% ipython --no-banner

In [1]: import numpy as np

In [2]: from numpy import linalg as LA

In [3]: np.set_printoptions(precision=2, suppress=True, linewidth=200)

In [4]: def rnd(a):
   ...:     return np.round(a, 2) + 0
   ...: 

In [5]: mat = np.load("case3.npy")

In [6]: mat
Out[6]: 
array([[1, 0, 0, 0, 0, 0, 6],
       [0, 6, 0, 7, 2, 0, 0],
       [1, 0, 3, 0, 0, 0, 3],
       [0, 2, 0, 6, 9, 9, 0],
       [0, 6, 0, 8, 3, 2, 0],
       [0, 5, 0, 6, 2, 0, 0],
       [6, 0, 7, 0, 0, 0, 3]])

In [7]: rng = np.random.default_rng(104)

In [8]: labels = rng.permutation(7)

In [9]: labels
Out[9]: array([6, 0, 3, 2, 1, 4, 5])

In [10]: A2 = mat[labels][:, labels]

In [11]: rnd(np.sort(np.abs(LA.eigvals(A2))))
Out[11]: array([ 0.24,  0.58,  1.55,  4.05,  4.88, 10.33, 19.4 ])

In [12]: mat @ mat
Out[12]: 
array([[ 37,   0,  42,   0,   0,   0,  24],
       [  0,  62,   0, 100,  81,  67,   0],
       [ 22,   0,  30,   0,   0,   0,  24],
       [  0, 123,   0, 176, 103,  72,   0],
       [  0,  80,   0, 126,  97,  78,   0],
       [  0,  54,   0,  87,  70,  58,   0],
       [ 31,   0,  42,   0,   0,   0,  66]])

In [13]: rnd(LA.det(mat))
Out[13]: np.float64(-858.0)

In [14]: np.trace(mat)
Out[14]: np.int64(22)

In [15]: np.allclose(mat @ mat.T, mat.T @ mat)
Out[15]: False

In [16]: (mat + mat.T) / 2
Out[16]: 
array([[1. , 0. , 0.5, 0. , 0. , 0. , 6. ],
       [0. , 6. , 0. , 4.5, 4. , 2.5, 0. ],
       [0.5, 0. , 3. , 0. , 0. , 0. , 5. ],
       [0. , 4.5, 0. , 6. , 8.5, 7.5, 0. ],
       [0. , 4. , 0. , 8.5, 3. , 2. , 0. ],
       [0. , 2.5, 0. , 7.5, 2. , 0. , 0. ],
       [6. , 0. , 5. , 0. , 0. , 0. , 3. ]])

In [17]: LA.matrix_power(mat, 3)
Out[17]: 
array([[ 223,    0,  294,    0,    0,    0,  420],
       [   0, 1393,    0, 2084, 1401, 1062,    0],
       [ 196,    0,  258,    0,    0,    0,  294],
       [   0, 2068,    0, 3173, 2283, 1790,    0],
       [   0, 1704,    0, 2560, 1741, 1328,    0],
       [   0, 1208,    0, 1808, 1217,  923,    0],
       [ 469,    0,  588,    0,    0,    0,  510]])
